$ python -q
>>> import numpy as np
>>> np.set_printoptions(precision=2, suppress=True, linewidth=200)
>>> rd = lambda a: np.round(a, 2) + 0
>>> X = np.loadtxt("block5.csv", delimiter=",")
>>> rd(X)
array([[ 0.69,  0.15,  0.05, -0.29,  0.01,  0.16,  0.04, -0.16,  0.14,  0.16,  0.09],
       [ 0.15,  0.27, -0.04,  0.03,  0.11,  0.17, -0.28, -0.19, -0.08, -0.07, -0.08],
       [ 0.05, -0.04,  0.14, -0.02,  0.11,  0.08,  0.24, -0.03, -0.18, -0.02,  0.08],
       [-0.29,  0.03, -0.02,  0.23, -0.05,  0.08, -0.15,  0.05, -0.23,  0.03,  0.02],
       [ 0.01,  0.11,  0.11, -0.05,  0.34,  0.03,  0.14, -0.21, -0.11, -0.32, -0.12],
       [ 0.16,  0.17,  0.08,  0.08,  0.03,  0.28, -0.09, -0.1 , -0.3 ,  0.13,  0.11],
       [ 0.04, -0.28,  0.24, -0.15,  0.14, -0.09,  0.67,  0.06, -0.08, -0.05,  0.13],
       [-0.16, -0.19, -0.03,  0.05, -0.21, -0.1 ,  0.06,  0.2 ,  0.05,  0.17,  0.09],
       [ 0.14, -0.08, -0.18, -0.23, -0.11, -0.3 , -0.08,  0.05,  0.56, -0.05, -0.15],
       [ 0.16, -0.07, -0.02,  0.03, -0.32,  0.13, -0.05,  0.17, -0.05,  0.44,  0.24],
       [ 0.09, -0.08,  0.08,  0.02, -0.12,  0.11,  0.13,  0.09, -0.15,  0.24,  0.19]])
>>> left, sv, VT = np.linalg.svd(X)
>>> evecs = VT[:(sv > 1e-8).sum()]
>>> rng = np.random.default_rng(78956)
>>> x0 = X[5] + -2 * X[4] + rng.integers(2) * np.eye(11)[6]
>>> rd(x0)
array([ 0.13, -0.05, -0.14,  0.17, -0.65,  0.21,  0.63,  0.32, -0.07,  0.77,  0.35])
>>> rd(np.diag(evecs.T @ evecs))
array([0.69, 0.27, 0.14, 0.23, 0.34, 0.28, 0.67, 0.2 , 0.56, 0.44, 0.19])
>>> np.linalg.matrix_rank(np.vstack([X, x0]))
np.int64(5)
